% ipython --no-banner

In [1]: import numpy as np

In [2]: np.set_printoptions(precision=1, suppress=True, linewidth=120, sign=" ")

In [3]: feats = np.load("a.npy")

In [4]: print(feats)
[[ 1.   0.5  0.2  0.1  0.1  0.   0.   0.   0.   0.   0.   0.   0. ]
 [ 0.5  1.   0.5  0.2  0.1  0.1  0.   0.   0.   0.   0.   0.   0. ]
 [ 0.2  0.5  1.   0.5  0.2  0.1  0.1  0.   0.   0.   0.   0.   0. ]
 [ 0.1  0.2  0.5  1.   0.5  0.2  0.1  0.1  0.   0.   0.   0.   0. ]
 [ 0.1  0.1  0.2  0.5  1.   0.5  0.2  0.1  0.1  0.   0.   0.   0. ]
 [ 0.   0.1  0.1  0.2  0.5  1.   0.5  0.2  0.1  0.1  0.   0.   0. ]
 [ 0.   0.   0.1  0.1  0.2  0.5  1.   0.5  0.2  0.1  0.1  0.   0. ]
 [ 0.   0.   0.   0.1  0.1  0.2  0.5  1.   0.5  0.2  0.1  0.1  0. ]
 [ 0.   0.   0.   0.   0.1  0.1  0.2  0.5  1.   0.5  0.2  0.1  0.1]
 [ 0.   0.   0.   0.   0.   0.1  0.1  0.2  0.5  1.   0.5  0.2  0.1]
 [ 0.   0.   0.   0.   0.   0.   0.1  0.1  0.2  0.5  1.   0.5  0.2]
 [ 0.   0.   0.   0.   0.   0.   0.   0.1  0.1  0.2  0.5  1.   0.5]
 [ 0.   0.   0.   0.   0.   0.   0.   0.   0.1  0.1  0.2  0.5  1. ]]

In [5]: # symmetric, so the eigenvalues are real

In [6]: x = np.array([2, 2, 0, 2, 2, 2, 0, 2, 1, 2, 0, 2, 2])

In [7]: print(feats @ np.eye(13)[1])
[ 0.5  1.   0.5  0.2  0.1  0.1  0.   0.   0.   0.   0.   0.   0. ]

In [8]: print((feats * x).sum(axis=1))
[ 3.4  3.8  3.   4.2  4.7  4.3  3.   3.9  3.8  3.7  2.8  3.7  3.3]

In [9]: W0 = np.loadtxt("test5.csv", delimiter=",")

In [10]: print(W0)
[[-1.9  0.7 -0.2 -0.9  0.1 -1.1 -1.5  0.4 -0.2 -0.7 -0.1  0.1]
 [-0.3  0.5 -1.5 -0.2 -0.9  0.1 -0.5 -0.2 -0.1  1.9  1.2 -0.5]
 [-2.  -0.1  0.1  0.9 -0.7  0.6  0.9 -0.6 -0.3 -1.4 -0.1  0. ]
 [-1.1 -0.8 -1.2  0.7 -0.1  0.3 -0.6 -1.2 -0.4 -1.7 -0.3  0.4]
 [-0.1 -0.4  0.7 -1.2 -0.8  0.4  0.5  0.5 -0.8 -1.2 -1.8  0.1]
 [-1.1 -0.8 -0.7 -0.2  0.8 -1.4 -0.2 -1.2 -1.2  0.8  0.5  0.3]
 [-1.2 -0.6  0.9 -0.3  0.5  1.1 -0.8  0.5  1.1  1.1 -0.5  1.1]
 [-0.6  0.5 -2.  -0.3  1.7  0.4  0.2 -0.5  0.7  0.5  0.3  0.5]
 [ 0.3 -0.6  1.3 -1.2 -1.   0.6 -1.6 -0.9 -0.4  0.2 -0.8  0.2]
 [ 1.   0.7 -2.1  0.9 -0.4 -0.2 -0.9  1.   0.3  0.2 -0.2  0. ]
 [ 1.4  0.  -0.6  0.7  0.8 -1.7 -0.2  0.7  0.9 -0.5  0.1 -1. ]
 [ 1.  -0.9  0.2 -1.3  0.5 -0.1  0.3  0.   1.1  0.6 -1.6 -1. ]
 [-0.4 -2.3 -0.7 -0.5 -0.3  1.   0.3  0.2 -0.6  0.5 -0.7  0.6]
 [ 0.1  1.8 -0.7  0.8 -0.1 -1.2 -0.2 -0.5  1.1  1.2 -0.4 -0.1]
 [-0.6  1.  -0.7  0.5  0.8 -0.5  0.3  0.7 -1.7  0.  -1.4  0.7]
 [-0.6  0.9  1.1  0.5  0.8  0.4 -0.9  0.8 -0.5 -0.9  1.7  0.1]
 [-1.1  0.3 -1.2 -0.7  1.  -0.6  0.9 -0.1 -1.5  0.1  1.1  0.5]]

In [11]: other = np.c_[W0[:, :7] @ np.array([[-3, 1, 0, 1, -1, -3, 3],
    ...:     [2, -1, 3, -1, -3, -1, 3],
    ...:     [1, 0, 3, -2, 1, 2, -3],
    ...:     [-3, -3, -3, 3, 1, 2, 3],
    ...:     [-1, 0, -1, 2, -2, 0, -2],
    ...:     [1, -1, -2, -1, -2, 0, -1],
    ...:     [0, 2, -2, 1, -1, 3, 0]]), np.array([-2, 1, -1, 3, 0, -3, -3, -2, -1, -2, 1, 0, -1, 1, 0, 2, -2])]

In [12]: print(other)
[[  8.4  -1.8   9.3  -5.1   2.2  -1.7  -4.8  -2. ]
 [  2.   -1.3  -0.7  -0.8  -0.8  -4.5   6.2   1. ]
 [  4.5  -3.4  -5.   -0.5   2.6  10.8  -3.1  -1. ]
 [ -1.2  -3.9  -7.4   3.1   3.2   1.3  -0.1   3. ]
 [  5.    4.5   3.5  -6.2   1.1   1.2  -6.    0. ]
 [ -0.6   1.3  -1.5   3.3   4.    1.7  -4.4  -3. ]
 [  4.8  -2.4   0.7  -4.2   1.2   3.  -11.1  -3. ]
 [  0.4  -0.2  -6.5   5.2  -7.6  -2.7   1.   -2. ]
 [  4.4   0.7   8.7  -9.5   4.   -4.9  -7.   -1. ]
 [ -6.2  -4.   -4.3   5.7  -2.2  -8.8  15.1  -2. ]
 [ -9.4   0.6  -0.9   7.8   0.7  -4.6   8.2   1. ]
 [ -1.3   6.5   0.9  -1.   -0.5  -3.4  -5.1   0. ]
 [ -1.3   3.   -9.8   0.5   4.4   2.   -7.9  -1. ]
 [ -0.9  -3.3   3.8   2.9  -2.6  -2.5  11.6   1. ]
 [  0.3  -2.   -1.    3.7  -3.5   1.3   3.7   0. ]
 [  2.8  -5.2   4.7  -1.9  -2.    1.4  -2.9   2. ]
 [  3.2   3.1  -2.2   2.4  -3.4   1.9  -2.3  -2. ]]

In [13]: print(np.linalg.matrix_rank(other))
8

In [14]: print(np.linalg.norm(np.linalg.qr(W0)[0].T @ other, axis=0) ** 2 / ((other ** 2).sum(axis=0) + 1e-12))
[ 1.   1.   1.   1.   1.   1.   1.   0.6]

In [15]: r0 = np.array([-1, -2, 3, -2, 3, -2, 3, 3, 2, 0]) + 0.5

In [16]: K = np.eye(10) - 2 * np.outer(r0, r0) / (r0 @ r0)

In [17]: print(K.round(1) + 0)
[[ 1.   0.   0.1  0.   0.1  0.   0.1  0.1  0.   0. ]
 [ 0.   0.9  0.2 -0.1  0.2 -0.1  0.2  0.2  0.1  0. ]
 [ 0.1  0.2  0.6  0.2 -0.4  0.2 -0.4 -0.4 -0.3 -0.1]
 [ 0.  -0.1  0.2  0.9  0.2 -0.1  0.2  0.2  0.1  0. ]
 [ 0.1  0.2 -0.4  0.2  0.6  0.2 -0.4 -0.4 -0.3 -0.1]
 [ 0.  -0.1  0.2 -0.1  0.2  0.9  0.2  0.2  0.1  0. ]
 [ 0.1  0.2 -0.4  0.2 -0.4  0.2  0.6 -0.4 -0.3 -0.1]
 [ 0.1  0.2 -0.4  0.2 -0.4  0.2 -0.4  0.6 -0.3 -0.1]
 [ 0.   0.1 -0.3  0.1 -0.3  0.1 -0.3 -0.3  0.8  0. ]
 [ 0.   0.  -0.1  0.  -0.1  0.  -0.1 -0.1  0.   1. ]]

In [18]: # symmetric, so the eigenvalues are real

In [19]: rng = np.random.default_rng(9683)

In [20]: lab = rng.permutation(10)

In [21]: other = K[:, lab] * rng.choice([-1, 1], 10)

In [22]: print(other.round(1) + 0)
[[ 0.1  0.   0.   0.1  0.1  0.   0.1  0.  -1.   0. ]
 [ 0.2  0.   0.1  0.2  0.2 -0.9  0.2  0.1  0.   0.1]
 [-0.4 -0.1 -0.3  0.6 -0.4 -0.2 -0.4 -0.2 -0.1 -0.2]
 [ 0.2  0.   0.1  0.2  0.2  0.1  0.2  0.1  0.  -0.9]
 [-0.4 -0.1 -0.3 -0.4  0.6 -0.2 -0.4 -0.2 -0.1 -0.2]
 [ 0.2  0.   0.1  0.2  0.2  0.1  0.2 -0.9  0.   0.1]
 [-0.4 -0.1 -0.3 -0.4 -0.4 -0.2  0.6 -0.2 -0.1 -0.2]
 [ 0.6 -0.1 -0.3 -0.4 -0.4 -0.2 -0.4 -0.2 -0.1 -0.2]
 [-0.3  0.   0.8 -0.3 -0.3 -0.1 -0.3 -0.1  0.  -0.1]
 [-0.1  1.   0.  -0.1 -0.1  0.  -0.1  0.   0.   0. ]]

In [23]: Uu, _, VT = np.linalg.svd(K.T @ other)

In [24]: print(np.round(Uu @ VT, 1) + 0)
[[ 0.  0.  0.  0.  0.  0.  0.  0. -1.  0.]
 [ 0.  0.  0.  0.  0. -1.  0.  0.  0.  0.]
 [ 0.  0.  0.  1.  0.  0.  0.  0.  0.  0.]
 [ 0.  0.  0.  0.  0.  0.  0.  0.  0. -1.]
 [ 0.  0.  0.  0.  1.  0.  0.  0.  0.  0.]
 [ 0.  0.  0.  0.  0.  0.  0. -1.  0.  0.]
 [ 0.  0.  0.  0.  0.  0.  1.  0.  0.  0.]
 [ 1.  0.  0.  0.  0.  0.  0.  0.  0.  0.]
 [ 0.  0.  1.  0.  0.  0.  0.  0.  0.  0.]
 [ 0.  1.  0.  0.  0.  0.  0.  0.  0.  0.]]

In [25]: data = np.loadtxt("x.csv", delimiter=",")

In [26]: print(data)
[[ 0.  0.  1.  1.  0.  1.  0.  0.  0.]
 [ 0.  0.  0.  0.  0.  0.  1.  1.  1.]
 [ 1.  0.  0.  1.  0.  1.  0.  0.  0.]
 [ 1.  0.  1.  0.  0.  1.  0.  0.  0.]
 [ 0.  0.  0.  0.  0.  0.  1.  1.  1.]
 [ 1.  0.  1.  1.  0.  0.  0.  0.  0.]
 [ 0.  1.  0.  0.  1.  0.  0.  1.  1.]
 [ 0.  1.  0.  0.  1.  0.  1.  0.  1.]
 [ 0.  1.  0.  0.  1.  0.  1.  1.  0.]]

In [27]: # columns 1 and 4 are equal

In [28]: lab = rng.permutation(9)

In [29]: print(lab)
[ 3  4  0  6  1  5  8  2  7]

In [30]: other = data[lab][:, lab]

In [31]: print(round(np.linalg.det(other), 1), round(float(np.linalg.det(data[lab])), 1))
0.0 0.0

In [32]: print(np.trace(other))
0.0

In [33]: print(np.round(np.sort(np.abs(np.linalg.eigvals(other))), 1) + 0)
[ 0.   1.   1.   1.   1.   1.   1.6  3.   3.6]

In [34]: print(np.diag(other))
[ 0.  0.  0.  0.  0.  0.  0.  0.  0.]

In [35]: print(np.allclose(other, data))
False

In [36]: evals, V = np.linalg.eigh(data)

In [37]: x = np.array([1, -1, -3, -3, 3, 3, -3, 2, 0])

In [38]: print(np.round(np.linalg.eigvalsh(data[1:, 1:]), 1) + 0)
[-1.6 -1.  -1.  -1.  -1.   0.   2.   3.6]

In [39]: print(np.round(V * np.maximum(evals, 0) @ V.T, 1) + 0)
[[ 0.8  0.   0.8  0.8  0.   0.8  0.   0.   0. ]
 [ 0.   0.6  0.   0.   0.6  0.   0.7  0.7  0.7]
 [ 0.8  0.   0.8  0.8  0.   0.8  0.   0.   0. ]
 [ 0.8  0.   0.8  0.8  0.   0.8  0.   0.   0. ]
 [ 0.   0.6  0.   0.   0.6  0.   0.7  0.7  0.7]
 [ 0.8  0.   0.8  0.8  0.   0.8  0.   0.   0. ]
 [ 0.   0.7  0.   0.   0.7  0.   0.8  0.8  0.8]
 [ 0.   0.7  0.   0.   0.7  0.   0.8  0.8  0.8]
 [ 0.   0.7  0.   0.   0.7  0.   0.8  0.8  0.8]]

In [40]: F = np.load("run18.npy")

In [41]: print(F)
[[ 3.6  2.  -0.2  1.6  1.9  0.7  0.6  0.7  0.8]
 [-2.4  1.6 -0.6 -2.3  1.3 -1.  -0.7 -0.4  2.7]
 [-1.2  0.8 -1.6 -0.7 -0.9  3.8 -1.7 -0.6 -1. ]
 [-0.9  0.5 -1.6  1.2 -1.1 -4.2 -0.4 -0.4  0.7]
 [ 3.1  0.4 -2.4 -1.3  1.5  0.6  1.7  1.5  0.6]
 [-0.8  1.5 -0.4  1.4 -0.9  2.4 -2.4  2.1 -1.8]
 [-1.6 -0.3 -2.8  2.4  1.8 -0.1 -0.9 -2.  -0.8]
 [ 0.1  2.9 -2.  -2.6 -1.5 -1.1 -0.8  1.2  0.6]
 [ 3.9  1.6  0.7 -0.2 -1.6 -0.9 -1.1  1.3 -0.6]
 [ 1.4  1.  -2.2 -1.   0.1  1.2  1.1 -0.9 -3.6]
 [-0.8  2.3  2.1  1.3  1.5  1.   0.2  0.6  3.1]
 [ 0.2 -0.1 -1.8  1.5  1.4 -1.3  1.3  0.8  3.7]
 [-0.3  1.6  1.6 -0.4 -0.8 -1.7  1.6  3.7 -0.5]
 [ 1.1  0.5 -0.2 -0.9 -1.9  2.6 -3.1 -0.5 -1.6]
 [ 0.7 -1.1 -2.2  1.   1.2  2.3  2.9  1.5 -0.2]
 [ 1.1 -1.7  3.   1.2 -2.  -1.5 -2.   0.7 -0.2]
 [-2.2 -0.9 -2.2  0.3  0.4 -0.8  2.6  2.5  0.7]
 [ 1.8 -2.7 -2.1 -0.2  1.9 -1.8  1.8  0.2 -0.5]
 [ 0.1  3.9  2.6  1.  -0.3 -1.  -0.6 -0.1 -0.8]
 [ 1.   1.1  3.  -1.4 -1.4  2.4  0.6  0.8  1.8]
 [ 2.1  2.3 -0.2 -0.9 -0.6 -1.2 -2.2  2.3 -1.6]
 [ 0.2 -1.5  1.3 -1.4 -1.  -1.1 -2.9  0.9 -2.8]
 [ 0.6 -1.5  2.9 -0.2  0.  -0.5 -0.2 -3.6 -0.7]
 [-1.9 -0.7 -0.3  0.3  2.2 -0.1  0.8  0.4  3.9]
 [-0.2  0.   0.9 -0.3  1.1  4.5  0.7 -1.2 -1. ]]

In [42]: G = np.cov(F, rowvar=False)

In [43]: print(np.median(F, axis=0))
[ 0.2  0.5 -0.3 -0.2  0.  -0.5 -0.2  0.7 -0.5]

In [44]: print(np.argwhere(np.triu(np.abs(np.corrcoef(F.T)) > 0.8, 1)))
[]

In [45]: print(np.round(np.corrcoef(F.T), 1) + 0)
[[ 1.   0.1  0.1 -0.1 -0.1  0.   0.   0.1 -0.3]
 [ 0.1  1.   0.1 -0.1 -0.2  0.1 -0.2  0.2  0.1]
 [ 0.1  0.1  1.   0.  -0.4  0.  -0.3 -0.1  0. ]
 [-0.1 -0.1  0.   1.   0.3 -0.1  0.1 -0.1  0.1]
 [-0.1 -0.2 -0.4  0.3  1.   0.1  0.6 -0.2  0.4]
 [ 0.   0.1  0.  -0.1  0.1  1.   0.  -0.2 -0.2]
 [ 0.  -0.2 -0.3  0.1  0.6  0.   1.   0.2  0.4]
 [ 0.1  0.2 -0.1 -0.1 -0.2 -0.2  0.2  1.   0.1]
 [-0.3  0.1  0.   0.1  0.4 -0.2  0.4  0.1  1. ]]

In [46]: M = np.load("dump.npy")

In [47]: print(M)
[[ 0  2  2  2]
 [ 0  0 -1  1]
 [ 0  0  0  1]
 [ 0  0  0  0]]

In [48]: # null space of dimension 1

In [49]: print(np.linalg.lstsq(M[:-1].T, M[-1])[2])
3

In [50]: A = np.load("block7.npy")

In [51]: print(A.round(1) + 0)
[[  3.3  -5.7  -3.3  11.9   3.7   1.   -7.8   1.8  -0.7]
 [  0.   -5.2   4.   -0.1   0.1   0.9  -3.1   0.8   4.1]
 [  4.  -13.1   6.2   1.6   0.7   0.  -10.5   9.    4.2]
 [ -0.3  -2.5   6.   -1.7  -2.3   4.2  -2.3   0.4   3.5]
 [  1.3  -3.8   2.3   4.    0.8   2.8  -4.8   1.    0.6]
 [ -1.2  -4.7   8.8  -6.3  -0.4   1.5  -1.9   1.1   3.2]
 [ -4.9   2.3   3.   -4.1   2.8  -0.4   4.8  -7.9   1. ]
 [  0.   -4.4   1.5   2.9   5.2  -0.8  -3.8  -0.5  -1.8]
 [ -1.8  -2.1   5.7  -3.7  -4.9   3.2   0.6  -1.4   9. ]
 [ -3.5   4.    5.9  -4.6  -4.3   6.    3.7  -5.7   4. ]
 [ -0.2  -4.1  -4.5   8.2   3.2  -2.5  -1.9  -3.1   4.6]
 [ -2.5   3.    9.   -6.2  -2.6   7.2   1.1  -3.   -0.7]
 [ -2.9   2.4   1.8  -0.2  -2.1   3.3   2.8  -6.    4.7]
 [ -3.4   7.3   4.1  -1.7  -2.2   7.8   3.7  -7.5  -1.5]
 [ -1.3  -3.1   3.4  -0.8  -0.3   0.8  -0.8  -1.6   4.8]
 [  1.7   2.9  -0.9   9.7  -0.8   8.6  -4.1  -2.1  -3.7]
 [  2.4 -10.3   0.5   5.5   1.9  -2.3  -7.1   4.    5.9]
 [ -1.2   2.1   3.    1.1  -2.8   6.1   0.1  -3.5   2.2]
 [ -1.8  -0.6   6.7  -4.   -2.4   4.2   0.   -1.7   3.3]]

In [52]: Xs = A - A.mean(axis=1)
ValueError: operands could not be broadcast together with shapes (19,9) (19,) 


In [53]: Xs = A - A.mean(axis=0)

In [54]: Uu, sigma, VT = np.linalg.svd(Xs, full_matrices=False)

In [55]: print(np.abs(Uu[:, 0]).argmax())
2

In [56]: print(np.linalg.matrix_rank(Xs))
4

In [57]: print(sigma.round(1) + 0)
[ 37.7  24.9  16.1  11.7   0.    0.    0.    0.    0. ]

In [58]: lab = rng.permutation(4)

In [59]: print(lab)
[ 3  1  2  0]

In [60]: other = M[lab][:, lab]

In [61]: print(other)
[[ 0  0  0  0]
 [ 1  0 -1  0]
 [ 1  0  0  0]
 [ 2  2  2  0]]

In [62]: print(np.allclose(other, M))
False

In [63]: print(np.trace(other))
0

In [64]: print(np.round(np.linalg.det(other), 1), np.round(np.linalg.det(M[lab]), 1))
0.0 0.0

In [65]: print(np.sort(np.abs(np.linalg.eigvals(other))))
[ 0.  0.  0.  0.]

In [66]: J = np.loadtxt("data.csv", delimiter=",")

In [67]: print(J)
[[163. -35. -42. -43. -83.]
 [-35. 114.  75. 101. -51.]
 [-42.  75. 131. 124.  60.]
 [-43. 101. 124. 139.  23.]
 [-83. -51.  60.  23. 171.]]

In [68]: print(np.unique(J.round(6), axis=0).shape)
(5, 5)

In [69]: print(np.linalg.lstsq(J[:-1].T, J[-1])[2])
4

In [70]: print(np.round(np.trace(np.linalg.pinv(J) @ J), 1))
4.0

In [71]: print(J @ np.linalg.pinv(J) @ J)
[[163. -35. -42. -43. -83.]
 [-35. 114.  75. 101. -51.]
 [-42.  75. 131. 124.  60.]
 [-43. 101. 124. 139.  23.]
 [-83. -51.  60.  23. 171.]]

In [72]: evals, V = np.linalg.eigh(J)

In [73]: print(np.abs(V[:, -1]).round(6).argmax())
3

In [74]: print(np.round(V.T @ J @ V, 1) + 0)
[[   0.     0.     0.     0.     0. ]
 [   0.     5.3    0.     0.     0. ]
 [   0.     0.   106.6    0.     0. ]
 [   0.     0.     0.   233.9    0. ]
 [   0.     0.     0.     0.   372.2]]
